>>> import numpy as np
>>> np.set_printoptions(suppress=True, linewidth=140)
>>> X = np.cumsum(np.array([[1, 1, 2, 1, 3, 0],
...     [2, 0, 2, 2, 1, 0],
...     [0, 0, 2, 1, 0, 2],
...     [2, 1, 1, 0, 3, 2],
...     [2, 3, 2, 3, 1, 2],
...     [2, 1, 1, 0, 3, 1],
...     [0, 1, 0, 1, 2, 0],
...     [3, 2, 2, 3, 2, 1],
...     [3, 3, 3, 3, 1, 3],
...     [1, 3, 2, 0, 3, 3],
...     [2, 3, 3, 0, 2, 2],
...     [0, 1, 1, 2, 0, 3],
...     [1, 2, 0, 3, 2, 2],
...     [2, 3, 1, 2, 1, 3],
...     [2, 2, 0, 3, 3, 3],
...     [3, 1, 0, 0, 2, 2],
...     [2, 1, 0, 3, 1, 0],
...     [2, 2, 2, 2, 0, 0],
...     [3, 0, 1, 2, 1, 2],
...     [2, 0, 3, 0, 1, 2],
...     [0, 2, 3, 0, 0, 0],
...     [2, 2, 2, 3, 2, 1],
...     [1, 3, 1, 1, 3, 2],
...     [1, 2, 2, 1, 3, 1],
...     [1, 3, 3, 2, 1, 0],
...     [3, 3, 0, 3, 2, 3]]), axis=0)
>>> X
array([[ 1,  1,  2,  1,  3,  0],
       [ 3,  1,  4,  3,  4,  0],
       [ 3,  1,  6,  4,  4,  2],
       [ 5,  2,  7,  4,  7,  4],
       [ 7,  5,  9,  7,  8,  6],
       [ 9,  6, 10,  7, 11,  7],
       [ 9,  7, 10,  8, 13,  7],
       [12,  9, 12, 11, 15,  8],
       [15, 12, 15, 14, 16, 11],
       [16, 15, 17, 14, 19, 14],
       [18, 18, 20, 14, 21, 16],
       [18, 19, 21, 16, 21, 19],
       [19, 21, 21, 19, 23, 21],
       [21, 24, 22, 21, 24, 24],
       [23, 26, 22, 24, 27, 27],
       [26, 27, 22, 24, 29, 29],
       [28, 28, 22, 27, 30, 29],
       [30, 30, 24, 29, 30, 29],
       [33, 30, 25, 31, 31, 31],
       [35, 30, 28, 31, 32, 33],
       [35, 32, 31, 31, 32, 33],
       [37, 34, 33, 34, 34, 34],
       [38, 37, 34, 35, 37, 36],
       [39, 39, 36, 36, 40, 37],
       [40, 42, 39, 38, 41, 37],
       [43, 45, 39, 41, 43, 40]])
>>> left, s, VT = np.linalg.svd(X)
>>> s.round(3)
array([304.952,  14.601,   8.641,   7.396,   5.699,   3.663])
>>> Y = left[:, :1] @ np.diag(s[:1]) @ VT[:1]
>>> np.linalg.matrix_rank(X, rtol=0.05)
np.int64(1)
>>> f = np.array([1, -2])
>>> np.polyval(f, X[1])
array([ 1, -1,  2,  1,  2, -2])
>>> np.cross(X[1, :3], X[23, :3])
array([-120,   48,   78])
>>> K = np.array([[0, 3, 1, -4], [-3, 0, 1, -5], [-1, -1, 0, -1], [4, 5, 1, 0]])
>>> K
array([[ 0,  3,  1, -4],
       [-3,  0,  1, -5],
       [-1, -1,  0, -1],
       [ 4,  5,  1,  0]])
>>> # skew-symmetric
>>> x = np.array([1, -4, -7, -1])
>>> print((K * x).sum(axis=1))
[-15  -5   4 -23]
>>> K @ x
array([-15,  -5,   4, -23])
>>> K @ np.ones(4)
array([ 0., -7., -3., 10.])
>>> (K @ x).argmax()
np.int64(2)
>>> left, s, VT = np.linalg.svd(K)
>>> print(np.argmax(s[:-1] / (s[1:] + 1e-6)) + 1)
2
>>> Y = left[:, :2] @ np.diag(s[:2]) @ VT[:2]
>>> print(round(np.linalg.norm(K - Y, 2), 3), np.round(s[2], 3))
0.275 0.275
>>> np.linalg.matrix_rank(K, rtol=0.05)
np.int64(2)
>>> Y.round(3) + 0
array([[ 0.   ,  2.966,  1.191, -3.968],
       [-2.966,  0.   ,  0.85 , -5.045],
       [-1.191, -0.85 ,  0.   , -0.888],
       [ 3.968,  5.045,  0.888,  0.   ]])
>>> f = np.array([-7, 5, -3, 1, 6, -6]) + 0.5
>>> mat = np.outer(f, f) / (f @ f)
>>> mat.round(3)
array([[ 0.275, -0.233,  0.106, -0.064, -0.275,  0.233],
       [-0.233,  0.197, -0.09 ,  0.054,  0.233, -0.197],
       [ 0.106, -0.09 ,  0.041, -0.024, -0.106,  0.09 ],
       [-0.064,  0.054, -0.024,  0.015,  0.064, -0.054],
       [-0.275,  0.233, -0.106,  0.064,  0.275, -0.233],
       [ 0.233, -0.197,  0.09 , -0.054, -0.233,  0.197]])
>>> W1 = np.array([[3, 2, 0, 3, 4, -4],
...     [5, 5, 1, 3, -1, -2],
...     [-4, -3, -2, 1, -3, 2],
...     [4, -2, 0, 0, 3, 5],
...     [-4, -3, 1, 3, -5, -2],
...     [2, -2, 0, 2, 0, 1]])
>>> beta = np.array([2, -1, -1, 1, -1, 0])
>>> H = np.maximum(mat @ W1 + beta, 0)
>>> print(np.round((H > 0).mean(axis=0), 3))
[1.    0.    0.    1.    0.333 0.5  ]
>>> np.linalg.matrix_rank(H)
np.int64(4)
>>> (H > 0).astype(int)
array([[1, 0, 0, 1, 1, 1],
       [1, 0, 0, 1, 0, 0],
       [1, 0, 0, 1, 0, 1],
       [1, 0, 0, 1, 0, 0],
       [1, 0, 0, 1, 0, 0],
       [1, 0, 0, 1, 1, 1]])
>>> basis = np.array([[3, 3, 2], [3, 1, 0], [0, 0, 3], [3, 2, 1], [2, 2, 1], [2, 3, 2]])
>>> print(W1 @ basis)
[[ 24  13   5]
 [ 33  18  11]
 [-20 -13 -12]
 [ 22  31  21]
 [-26 -25 -11]
 [  8  11   8]]
